% ipython --no-banner

In [1]: import numpy as np

In [2]: from numpy import linalg as LA

In [3]: np.set_printoptions(precision=2, suppress=True, linewidth=160)

In [4]: rng = np.random.default_rng(8734)

In [5]: mat = np.eye(8, dtype=int)[rng.permutation(8)]

In [6]: mat
Out[6]: 
array([[0, 0, 0, 0, 0, 1, 0, 0],
       [1, 0, 0, 0, 0, 0, 0, 0],
       [0, 0, 0, 0, 0, 0, 0, 1],
       [0, 0, 0, 0, 0, 0, 1, 0],
       [0, 0, 0, 1, 0, 0, 0, 0],
       [0, 0, 1, 0, 0, 0, 0, 0],
       [0, 1, 0, 0, 0, 0, 0, 0],
       [0, 0, 0, 0, 1, 0, 0, 0]])

In [7]: vec = np.array([0, 4, 5, -1, -2, -4, 3, 1])

In [8]: np.abs(LA.eigvals(mat))
Out[8]: array([1., 1., 1., 1., 1., 1., 1., 1.])

In [9]: 8 - LA.matrix_rank(mat - np.eye(8), tol=1e-8)
Out[9]: np.int64(1)

In [10]: mat.T @ (mat @ vec)
Out[10]: array([ 0,  4,  5, -1, -2, -4,  3,  1])

In [11]: np.sort(np.abs(np.degrees(np.angle(LA.eigvals(mat)))))
Out[11]: array([  0.,  45.,  45.,  90.,  90., 135., 135., 180.])

In [12]: G = mat.T @ mat

In [13]: G
Out[13]: 
array([[1, 0, 0, 0, 0, 0, 0, 0],
       [0, 1, 0, 0, 0, 0, 0, 0],
       [0, 0, 1, 0, 0, 0, 0, 0],
       [0, 0, 0, 1, 0, 0, 0, 0],
       [0, 0, 0, 0, 1, 0, 0, 0],
       [0, 0, 0, 0, 0, 1, 0, 0],
       [0, 0, 0, 0, 0, 0, 1, 0],
       [0, 0, 0, 0, 0, 0, 0, 1]])

In [14]: LA.eigvalsh(G)[::-1]
Out[14]: array([1., 1., 1., 1., 1., 1., 1., 1.])

In [15]: np.trace(G), (mat ** 2).sum()
Out[15]: (np.int64(8), np.int64(8))

In [16]: def softmax(z):
    ...:     e = np.exp(z - z.max(axis=-1, keepdims=True))
    ...:     return e / e.sum(axis=-1, keepdims=True)
    ...: 

In [17]: softmax(mat).sum(axis=1)
Out[17]: array([1., 1., 1., 1., 1., 1., 1., 1.])

In [18]: softmax(mat[1] + 2)
Out[18]: array([0.28, 0.1 , 0.1 , 0.1 , 0.1 , 0.1 , 0.1 , 0.1 ])

In [19]: np.round(softmax(10 * mat[1]), 2) + 0
Out[19]: array([1., 0., 0., 0., 0., 0., 0., 0.])

In [20]: softmax(mat[1])
Out[20]: array([0.28, 0.1 , 0.1 , 0.1 , 0.1 , 0.1 , 0.1 , 0.1 ])

In [21]: att = mat @ mat.T / np.sqrt(8)

In [22]: softmax(att)[1] @ mat
Out[22]: array([0.17, 0.12, 0.12, 0.12, 0.12, 0.12, 0.12, 0.12])

In [23]: softmax(att).round(6).argmax(axis=1)
Out[23]: array([0, 1, 2, 3, 4, 5, 6, 7])
